% python3 -q
>>> import numpy as np
>>> import numpy.linalg as la
>>> np.set_printoptions(suppress=True, linewidth=200)
>>> E = np.abs(np.array([[2, 2, 1, 1, 2],
...     [0, 0, 0, 1, 2],
...     [2, 2, 0, 0, 2],
...     [1, 2, 0, 1, 0],
...     [1, 2, 1, 1, 1]])) + np.eye(5)
>>> E = E / E.sum(axis=1, keepdims=True)
>>> print(E.round(2))
[[0.33 0.22 0.11 0.11 0.22]
 [0.   0.25 0.   0.25 0.5 ]
 [0.29 0.29 0.14 0.   0.29]
 [0.2  0.4  0.   0.4  0.  ]
 [0.14 0.29 0.14 0.14 0.29]]
>>> rng = np.random.default_rng(31246)
>>> z = rng.permutation(5)
>>> print(z)
[4 0 3 2 1]
>>> A2 = E[z][:, z]
>>> print(round(la.det(A2), 2), np.round(la.det(E[z]), 2))
0.0 -0.0
>>> print(np.round(np.diag(A2), 2))
[0.29 0.33 0.4  0.14 0.25]
>>> print(np.round(np.sort(np.abs(la.eigvals(A2))), 2))
[0.11 0.11 0.19 0.37 1.  ]
>>> print(A2.round(2))
[[0.29 0.14 0.14 0.14 0.29]
 [0.22 0.33 0.11 0.11 0.22]
 [0.   0.2  0.4  0.   0.4 ]
 [0.29 0.29 0.   0.14 0.29]
 [0.5  0.   0.25 0.   0.25]]
>>> A2 = np.array([[-6, 8, 8], [5, 9, 7], [8, 6, 7]])
>>> W2 = np.array([[8]])
>>> mat = np.block([[A2, np.zeros((3, 1))], [np.zeros((1, 3)), W2]])
>>> print(mat)
[[-6.  8.  8.  0.]
 [ 5.  9.  7.  0.]
 [ 8.  6.  7.  0.]
 [ 0.  0.  0.  8.]]
>>> # splits into 2 blocks
>>> print(round(la.det(E.T), 2))
0.0
>>> print(np.round(la.eigvals(E), 2))
[ 1.  +0.j    0.37+0.j    0.19+0.j   -0.08+0.08j -0.08-0.08j]
>>> print(np.round(np.einsum("ii->", E), 2))
1.41
>>> print(np.round(np.kron(np.eye(2, dtype=int), E), 2))
[[0.33 0.22 0.11 0.11 0.22 0.   0.   0.   0.   0.  ]
 [0.   0.25 0.   0.25 0.5  0.   0.   0.   0.   0.  ]
 [0.29 0.29 0.14 0.   0.29 0.   0.   0.   0.   0.  ]
 [0.2  0.4  0.   0.4  0.   0.   0.   0.   0.   0.  ]
 [0.14 0.29 0.14 0.14 0.29 0.   0.   0.   0.   0.  ]
 [0.   0.   0.   0.   0.   0.33 0.22 0.11 0.11 0.22]
 [0.   0.   0.   0.   0.   0.   0.25 0.   0.25 0.5 ]
 [0.   0.   0.   0.   0.   0.29 0.29 0.14 0.   0.29]
 [0.   0.   0.   0.   0.   0.2  0.4  0.   0.4  0.  ]
 [0.   0.   0.   0.   0.   0.14 0.29 0.14 0.14 0.29]]
>>> print(np.round(np.poly(E), 2) + 0)
[ 1.   -1.41  0.41  0.01  0.    0.  ]
>>> print(round(la.det(2 * E), 2), round(float(la.det(E)), 2))
0.03 0.0
>>> X = np.abs(np.array([[0, 2, 2, 2, 1, 2, 1, 2, 0],
...     [2, 1, 1, 0, 2, 1, 0, 2, 2],
...     [1, 0, 2, 1, 1, 1, 1, 2, 0],
...     [2, 2, 2, 1, 1, 1, 2, 1, 1],
...     [0, 0, 0, 1, 2, 0, 1, 2, 1],
...     [0, 1, 2, 1, 2, 2, 1, 2, 2],
...     [0, 2, 2, 2, 0, 1, 2, 2, 2],
...     [2, 0, 0, 0, 0, 2, 1, 2, 0],
...     [0, 2, 0, 1, 1, 1, 2, 2, 1]])) + np.eye(9)
>>> X = X / X.sum(axis=1, keepdims=True)
>>> print(X.round(2))
[[0.08 0.15 0.15 0.15 0.08 0.15 0.08 0.15 0.  ]
 [0.17 0.17 0.08 0.   0.17 0.08 0.   0.17 0.17]
 [0.1  0.   0.3  0.1  0.1  0.1  0.1  0.2  0.  ]
 [0.14 0.14 0.14 0.14 0.07 0.07 0.14 0.07 0.07]
 [0.   0.   0.   0.12 0.38 0.   0.12 0.25 0.12]
 [0.   0.07 0.14 0.07 0.14 0.21 0.07 0.14 0.14]
 [0.   0.14 0.14 0.14 0.   0.07 0.21 0.14 0.14]
 [0.25 0.   0.   0.   0.   0.25 0.12 0.38 0.  ]
 [0.   0.18 0.   0.09 0.09 0.09 0.18 0.18 0.18]]
>>> # a transition matrix
>>> def softmax(z):
...     e = np.exp(z - z.max(axis=-1, keepdims=True))
...     return e / e.sum(axis=-1, keepdims=True)
... 
>>> print(np.round(softmax(X[6]), 2))
[0.1  0.11 0.11 0.11 0.1  0.11 0.12 0.11 0.11]
>>> print(np.round(softmax(X[6] + 4), 2))
[0.1  0.11 0.11 0.11 0.1  0.11 0.12 0.11 0.11]
>>> S = X @ X.T / np.sqrt(9)
>>> print(np.round(softmax(S), 2))
[[0.11 0.11 0.11 0.11 0.11 0.11 0.11 0.11 0.11]
 [0.11 0.11 0.11 0.11 0.11 0.11 0.11 0.11 0.11]
 [0.11 0.11 0.11 0.11 0.11 0.11 0.11 0.11 0.11]
 [0.11 0.11 0.11 0.11 0.11 0.11 0.11 0.11 0.11]
 [0.11 0.11 0.11 0.11 0.12 0.11 0.11 0.11 0.11]
 [0.11 0.11 0.11 0.11 0.11 0.11 0.11 0.11 0.11]
 [0.11 0.11 0.11 0.11 0.11 0.11 0.11 0.11 0.11]
 [0.11 0.11 0.11 0.11 0.11 0.11 0.11 0.12 0.11]
 [0.11 0.11 0.11 0.11 0.11 0.11 0.11 0.11 0.11]]
